% python3 -q
>>> import numpy as np
>>> import numpy.linalg as la
>>> np.set_printoptions(suppress=True, linewidth=200)
>>> def tidy(a):
...     return np.round(a, 2) + 0
... 
>>> mat = np.load("block3.npy")
>>> mat
array([[-10,   4,   2],
       [  1, -19,   0],
       [  0,   2,  32]])
>>> print(la.norm(mat, axis=1).argmax())
2
>>> tidy(la.norm(mat, axis=1))
array([10.95, 19.03, 32.06])
>>> tidy(la.norm(mat) ** 2 / la.norm(mat, 2) ** 2)
np.float64(1.46)
>>> mat[0] @ mat[1]
np.int64(-86)
>>> tidy(la.norm(mat, axis=0))
array([10.05, 19.52, 32.06])
>>> tidy(la.norm(mat[0] - mat[1]))
np.float64(25.57)
>>> print(tidy(la.det(mat[::-1])))
-5956.0
>>> np.einsum("ii->", mat)
np.int64(3)
>>> print(tidy(la.det(mat.T)))
5956.0
>>> print(tidy(np.poly(mat)))
[    1.    -3.  -742. -5956.]
>>> print(tidy(la.det(2 * mat)), tidy(la.det(mat)))
47648.0 5956.0
>>> print(tidy(la.eigvals(mat).sum().real))
3.0
>>> def softmax(z):
...     e = np.exp(z - z.max(axis=-1, keepdims=True))
...     return e / e.sum(axis=-1, keepdims=True)
... 
>>> tidy(softmax(mat).sum(axis=1))
array([1., 1., 1.])
>>> tidy(softmax(mat[1]))
array([0.73, 0.  , 0.27])
>>> tidy(softmax(10 * mat[1]))
array([1., 0., 0.])
>>> att = mat @ mat.T / np.sqrt(3)
>>> softmax(att).round(6).argmax(axis=1)
array([0, 1, 2])
>>> tidy(softmax(att + np.triu(np.full(att.shape, -np.inf), 1)))
array([[1., 0., 0.],
       [0., 1., 0.],
       [0., 0., 1.]])
>>> tidy(softmax(att)[1] @ mat)
array([  1., -19.,   0.])
>>> x0 = np.array([3, 0, -1])
>>> a = np.maximum(mat @ x0, 0)
>>> np.maximum(mat @ (3 * x0), 0)
array([0, 9, 0])
>>> P = np.triu(np.array([[-3, 4, 5], [-3, 1, 2], [-5, 0, 1]]), 1) + np.eye(3)
>>> M2 = P @ mat @ la.inv(P)
>>> P @ mat - mat @ P
array([[  4., -26., 202.],
       [  0.,   0.,  97.],
       [  0.,   0.,  -4.]])
>>> la.matrix_rank(M2)
np.int64(3)
>>> M2
array([[ -6., -38., 268.],
       [  1., -19.,  97.],
       [  0.,   2.,  28.]])
>>> A = np.loadtxt("a.csv", delimiter=",")
>>> print(tidy(A))
[[-0.43  0.89 -0.17]
 [-0.86 -0.46 -0.22]
 [-0.27  0.06  0.96]]
>>> print(tidy(np.kron(np.eye(2, dtype=int), A)))
[[-0.43  0.89 -0.17  0.    0.    0.  ]
 [-0.86 -0.46 -0.22  0.    0.    0.  ]
 [-0.27  0.06  0.96  0.    0.    0.  ]
 [ 0.    0.    0.   -0.43  0.89 -0.17]
 [ 0.    0.    0.   -0.86 -0.46 -0.22]
 [ 0.    0.    0.   -0.27  0.06  0.96]]
>>> tidy(A @ A)
array([[-0.53, -0.8 , -0.29],
       [ 0.83, -0.56,  0.04],
       [-0.19, -0.21,  0.96]])
>>> tidy(np.abs(la.eigvals(A)).max())
np.float64(1.0)
>>> tidy((A + A.T) / 2)
array([[-0.43,  0.01, -0.22],
       [ 0.01, -0.46, -0.08],
       [-0.22, -0.08,  0.96]])
